% python3 -q
>>> import numpy as np
>>> import numpy.linalg as la
>>> np.set_printoptions(precision=1, suppress=True, linewidth=200, floatmode="fixed")
>>> rnd = lambda a: np.round(a, 1) + 0
>>> A = np.array([[1.9, -0.9, 12.9], [13.0, 3.1, 18.0], [17.4, 4.0, 22.8]])
>>> vec = np.array([-1, 2, 1])
>>> h = np.maximum(A @ vec, 0)
>>> rnd(np.tanh(A @ vec))
array([1.0, 1.0, 1.0])
>>> np.flatnonzero(h > 1e-9)
array([0, 1, 2])
>>> rnd(h)
array([ 9.2, 11.2, 13.4])
>>> B = np.array([[2, -1, 0], [2, -1, -2]])
>>> C = np.kron(B, A)
>>> rnd(la.norm(C, 2)), rnd(la.norm(B, 2) * la.norm(A, 2))
(np.float64(135.0), np.float64(135.0))
>>> C
array([[  3.8,  -1.8,  25.8,  -1.9,   0.9, -12.9,   0.0,  -0.0,   0.0],
       [ 26.0,   6.2,  36.0, -13.0,  -3.1, -18.0,   0.0,   0.0,   0.0],
       [ 34.8,   8.0,  45.6, -17.4,  -4.0, -22.8,   0.0,   0.0,   0.0],
       [  3.8,  -1.8,  25.8,  -1.9,   0.9, -12.9,  -3.8,   1.8, -25.8],
       [ 26.0,   6.2,  36.0, -13.0,  -3.1, -18.0, -26.0,  -6.2, -36.0],
       [ 34.8,   8.0,  45.6, -17.4,  -4.0, -22.8, -34.8,  -8.0, -45.6]])
>>> la.matrix_rank(C)
np.int64(6)
>>> la.norm(C, axis=1).argmax()
np.int64(5)
>>> rnd(la.norm(C, 2))
np.float64(135.0)
>>> rnd(la.norm(C, "nuc"))
np.float64(215.2)
>>> C[4] @ C[5]
np.float64(5841.0)
>>> rnd(la.norm(C, axis=0))
array([61.7, 14.5, 89.9, 30.8,  7.3, 44.9, 43.6, 10.3, 63.6])
>>> rnd(la.norm(C[4], 1)), rnd(la.norm(C[4], np.inf))
(np.float64(170.5), np.float64(36.0))
>>> rnd(la.norm(C) ** 2 / la.norm(C, 2) ** 2)
np.float64(1.2)
>>> rnd(A @ A)
array([[216.4,  47.1, 302.4],
       [378.2,  69.9, 633.9],
       [481.8,  87.9, 816.3]])
>>> np.allclose(A, A.T)
False
>>> np.trace(A)
np.float64(27.8)
>>> rnd(la.matrix_power(A, 2))
array([[216.4,  47.1, 302.4],
       [378.2,  69.9, 633.9],
       [481.8,  87.9, 816.3]])
>>> left, s, Vt = la.svd(A)
>>> rnd(s)
array([38.4,  6.4,  0.2])
>>> B = left[:, :2] @ np.diag(s[:2]) @ Vt[:2]
>>> rnd(la.norm(A - B, 2)), rnd(s[2])
(np.float64(0.2), np.float64(0.2))
>>> la.matrix_rank(B)
np.int64(2)
>>> la.matrix_rank(A, rtol=0.05)
np.int64(2)
>>> mat = np.minimum.outer(np.arange(1, 4), np.arange(1, 4)) * -2
>>> mat
array([[-2, -2, -2],
       [-2, -4, -4],
       [-2, -4, -6]])
>>> # symmetric, so the eigenvalues are real
>>> rng = np.random.default_rng(137268)
>>> z = rng.permutation(3)
>>> B = mat[:, z] * rng.choice([-1, 1], 3)
>>> B
array([[ 2, -2,  2],
       [ 2, -4,  4],
       [ 2, -6,  4]])
>>> left, _, Vt = la.svd(mat.T @ B)
>>> rnd(la.lstsq(mat, B)[0])
array([[-1.0,  0.0,  0.0],
       [ 0.0,  0.0, -1.0],
       [ 0.0,  1.0,  0.0]])
>>> z
array([0, 2, 1])
>>> rnd(left @ Vt)
array([[-1.0,  0.0,  0.0],
       [ 0.0,  0.0, -1.0],
       [ 0.0,  1.0,  0.0]])
>>> w, vecs = la.eig(mat)
>>> rnd(np.sort(la.eigvals(mat.T)))
array([-10.1,  -1.3,  -0.6])
>>> rnd(np.sort(la.eigvals(mat @ mat)))
array([  0.4,   1.7, 102.0])
>>> rnd(np.sort(la.eigvals(la.inv(mat))))
array([-1.6, -0.8, -0.1])
>>> rnd(w)
array([-10.1,  -1.3,  -0.6])
>>> rnd(np.prod(w))
np.float64(-8.0)
>>> rnd(mat @ vecs[:, 0] - w[0] * vecs[:, 0])
array([0.0, 0.0, 0.0])
